% ipython --no-banner

In [1]: import numpy as np

In [2]: np.set_printoptions(precision=2, suppress=True, linewidth=100, legacy="1.25")

In [3]: def rd(a):
   ...:     return np.round(a, 2) + 0
   ...: 

In [4]: M = np.maximum(np.array([[2],
   ...:     [-3],
   ...:     [-2],
   ...:     [-1],
   ...:     [1],
   ...:     [-2],
   ...:     [3],
   ...:     [2],
   ...:     [3],
   ...:     [-2],
   ...:     [1],
   ...:     [-4],
   ...:     [-1],
   ...:     [-5],
   ...:     [2],
   ...:     [2],
   ...:     [-3],
   ...:     [-3],
   ...:     [4],
   ...:     [-4],
   ...:     [-1],
   ...:     [1],
   ...:     [-1],
   ...:     [1],
   ...:     [-2],
   ...:     [-5],
   ...:     [5]]) @ np.array([[0, 1, 1]]) + np.array([2, 1, 1]), 0)

In [5]: M
Out[5]: 
array([[2, 3, 3],
       [2, 0, 0],
       [2, 0, 0],
       [2, 0, 0],
       [2, 2, 2],
       [2, 0, 0],
       [2, 4, 4],
       [2, 3, 3],
       [2, 4, 4],
       [2, 0, 0],
       [2, 2, 2],
       [2, 0, 0],
       [2, 0, 0],
       [2, 0, 0],
       [2, 3, 3],
       [2, 3, 3],
       [2, 0, 0],
       [2, 0, 0],
       [2, 5, 5],
       [2, 0, 0],
       [2, 0, 0],
       [2, 2, 2],
       [2, 0, 0],
       [2, 2, 2],
       [2, 0, 0],
       [2, 0, 0],
       [2, 6, 6]])

In [6]: Uu, s, Vt = np.linalg.svd(M)

In [7]: np.argmax(s[:-1] / (s[1:] + 1e-6)) + 1
Out[7]: 2

In [8]: rd(s)
Out[8]: array([18.49,  7.48,  0.  ])

In [9]: other = Uu[:, :2] @ np.diag(s[:2]) @ Vt[:2]

In [10]: np.linalg.matrix_rank(M, rtol=0.05)
Out[10]: 2

In [11]: np.linalg.matrix_rank(other)
Out[11]: 2

In [12]: np.linalg.cond(M) > 100
Out[12]: True

In [13]: np.linalg.matrix_rank(M, rtol=0.1)
Out[13]: 2

In [14]: rk = np.linalg.matrix_rank(M)

In [15]: rk
Out[15]: 2

In [16]: N = np.linalg.svd(M)[2][rk:].T

In [17]: np.linalg.matrix_rank(M.T @ M), np.linalg.matrix_rank(M @ M.T)
Out[17]: (2, 2)

In [18]: [int(np.linalg.matrix_rank(np.delete(M, i, axis=0))) for i in range(27)]
Out[18]: 
[2,
 2,
 2,
 2,
 2,
 2,
 2,
 2,
 2,
 2,
 2,
 2,
 2,
 2,
 2,
 2,
 2,
 2,
 2,
 2,
 2,
 2,
 2,
 2,
 2,
 2,
 2]

In [19]: E = np.array([[1, 0, 0], [3, 1, 0], [-1, -1, 1]])

In [20]: rd(np.linalg.det(E))
Out[20]: 1.0

In [21]: np.trace(E)
Out[21]: 3

In [22]: rd(np.abs(np.linalg.eigvals(E)).max())
Out[22]: 1.0

In [23]: np.allclose(E, E.T)
Out[23]: False

In [24]: (E + E.T) / 2
Out[24]: 
array([[ 1. ,  1.5, -0.5],
       [ 1.5,  1. , -0.5],
       [-0.5, -0.5,  1. ]])

In [25]: vec = np.array([2, 1, 3])

In [26]: target = E @ vec

In [27]: target
Out[27]: array([2, 7, 0])

In [28]: rd(np.linalg.solve(E, -2 * target))
Out[28]: array([-4., -2., -6.])

In [29]: rd(np.linalg.solve(E, target + E[:, 2]))
Out[29]: array([2., 1., 4.])

In [30]: other = E / np.sqrt((E ** 2).mean(axis=1, keepdims=True))

In [31]: np.linalg.matrix_rank(E - E.mean(axis=1, keepdims=True))
Out[31]: 2

In [32]: rd(np.linalg.norm(other, axis=1))
Out[32]: array([1.73, 1.73, 1.73])

In [33]: rd(E - E.mean(axis=1, keepdims=True))
Out[33]: 
array([[ 0.67, -0.33, -0.33],
       [ 1.67, -0.33, -1.33],
       [-0.67, -0.67,  1.33]])

In [34]: np.linalg.matrix_rank(other) == np.linalg.matrix_rank(E)
Out[34]: True

In [35]: other = np.linalg.inv(E)

In [36]: np.allclose(other, E.T)
Out[36]: False

In [37]: rd(E @ other)
Out[37]: 
array([[1., 0., 0.],
       [0., 1., 0.],
       [0., 0., 1.]])

In [38]: rd(np.linalg.norm(E[2], 1)), rd(np.linalg.norm(E[2], np.inf))
Out[38]: (3.0, 1.0)

In [39]: rd(np.linalg.norm(E, axis=1))
Out[39]: array([1.  , 3.16, 1.73])

In [40]: E[2] @ E[1]
Out[40]: -4

In [41]: K = np.load("m.npy")

In [42]: K
Out[42]: 
array([[ 0.6 , -0.3 ,  2.1 ,  1.36],
       [ 0.2 ,  1.6 ,  0.2 ,  0.48],
       [-0.5 , -0.6 , -0.2 , -0.86],
       [ 1.  , -0.7 , -0.8 ,  2.  ],
       [ 0.1 ,  0.5 ,  1.  ,  0.  ],
       [ 0.2 ,  0.5 , -1.3 ,  0.57],
       [-0.5 , -0.1 , -1.2 , -1.03],
       [ 2.3 ,  0.6 ,  0.6 ,  4.43],
       [-0.5 , -0.5 ,  0.2 , -1.17],
       [ 0.1 ,  1.5 ,  0.7 ,  0.29],
       [ 1.5 , -0.6 , -1.6 ,  3.01]])

In [43]: P = K @ np.linalg.solve(K.T @ K, K.T)

In [44]: rd(P @ K[:, 1])
Out[44]: array([-0.3,  1.6, -0.6, -0.7,  0.5,  0.5, -0.1,  0.6, -0.5,  1.5, -0.6])

In [45]: rd(np.trace(P))
Out[45]: 4.0

In [46]: np.allclose(P @ P, P)
Out[46]: True

In [47]: blk = np.stack([K, 3 * K, K[::-1]])

In [48]: rd(np.linalg.norm(blk, axis=(1, 2)))
Out[48]: array([ 8.25, 24.74,  8.25])

In [49]: np.linalg.matrix_rank(blk)
Out[49]: array([4, 4, 4])

In [50]: blk.shape
Out[50]: (3, 11, 4)

In [51]: (blk @ K.T).shape
Out[51]: (3, 11, 11)

In [52]: rd(np.einsum("bij,cij->bc", blk, blk))
Out[52]: 
array([[ 68.03, 204.1 ,  32.28],
       [204.1 , 612.3 ,  96.85],
       [ 32.28,  96.85,  68.03]])

In [53]: X = np.array([[2.38, -1.56, -0.11, 2.05, -2.11],
    ...:     [0.42, -1.4, -1.25, -2.59, 6.22],
    ...:     [-0.84, -1.88, 0.27, -1.97, 4.55],
    ...:     [1.18, -2.6, 1.15, 1.91, -1.91],
    ...:     [0.35, 1.44, -0.81, 0.03, -0.63]])

In [54]: np.unique(X.round(6), axis=0).shape
Out[54]: (5, 5)

In [55]: np.allclose(X[:-1].T @ np.linalg.lstsq(X[:-1].T, X[-1])[0], X[-1])
Out[55]: True

In [56]: Uu, s, Vt = np.linalg.svd(X)

In [57]: np.argmax(s[:-1] / (s[1:] + 1e-6)) + 1
Out[57]: 3

In [58]: other = Uu[:, :3] @ np.diag(s[:3]) @ Vt[:3]

In [59]: np.linalg.matrix_rank(other)
Out[59]: 3

In [60]: rd(np.linalg.norm(X - other) / np.linalg.norm(X))
Out[60]: 0.0

In [61]: blk = np.stack([X, -1 * X, X[::-1]])

In [62]: blk.sum(axis=0)
Out[62]: 
array([[ 0.35,  1.44, -0.81,  0.03, -0.63],
       [ 1.18, -2.6 ,  1.15,  1.91, -1.91],
       [-0.84, -1.88,  0.27, -1.97,  4.55],
       [ 0.42, -1.4 , -1.25, -2.59,  6.22],
       [ 2.38, -1.56, -0.11,  2.05, -2.11]])

In [63]: rd(np.linalg.det(blk))
Out[63]: array([0., 0., 0.])

In [64]: rd(np.linalg.norm(blk, axis=(1, 2)))
Out[64]: array([10.71, 10.71, 10.71])

In [65]: rd(np.einsum("bij,cij->bc", blk, blk))
Out[65]: 
array([[ 114.78, -114.78,    0.77],
       [-114.78,  114.78,   -0.77],
       [   0.77,   -0.77,  114.78]])

In [66]: J = np.abs(np.array([[-2, -1], [-1, -4]])) + np.eye(2)

In [67]: J = J / J.sum(axis=1, keepdims=True)

In [68]: rd(J)
Out[68]: 
array([[0.75, 0.25],
       [0.17, 0.83]])

In [69]: J.sum(axis=1)
Out[69]: array([1., 1.])

In [70]: J @ np.ones(2)
Out[70]: array([1., 1.])

In [71]: rd(np.sort(np.abs(np.linalg.eigvals(J)))[::-1])
Out[71]: array([1.  , 0.58])

In [72]: rd(np.linalg.matrix_power(J, 100))
Out[72]: 
array([[0.4, 0.6],
       [0.4, 0.6]])

In [73]: pr = np.eye(2)[0]

In [74]: for _ in range(7):
    ...:     pr = pr @ J
    ...:     print(pr.round(2))
    ...: 
[0.75 0.25]
[0.6 0.4]
[0.52 0.48]
[0.47 0.53]
[0.44 0.56]
[0.42 0.58]
[0.41 0.59]

In [75]: w, V = np.linalg.eig(J)

In [76]: rd(np.sort(np.linalg.eigvals(J @ J)))
Out[76]: array([0.34, 1.  ])

In [77]: rd(np.sort(np.linalg.eigvals(J.T)))
Out[77]: array([0.58, 1.  ])

In [78]: rd(np.prod(w))
Out[78]: 0.58

In [79]: vec = np.array([0, 0, 2, 1])

In [80]: target = K @ vec

In [81]: c, lr = np.zeros(4), 1 / np.linalg.norm(K, 2) ** 2

In [82]: for i in range(200):
    ...:     c -= lr * K.T @ (K @ c - target)
    ...:     if i % 50 == 0: print(i, round(np.linalg.norm(K @ c - target), 2))
    ...: 
0 5.16
50 0.09
100 0.08
150 0.08

In [83]: rd(c)
Out[83]: array([0.36, 0.  , 2.  , 0.82])

In [84]: rd(np.linalg.cond(K))
Out[84]: 36.5
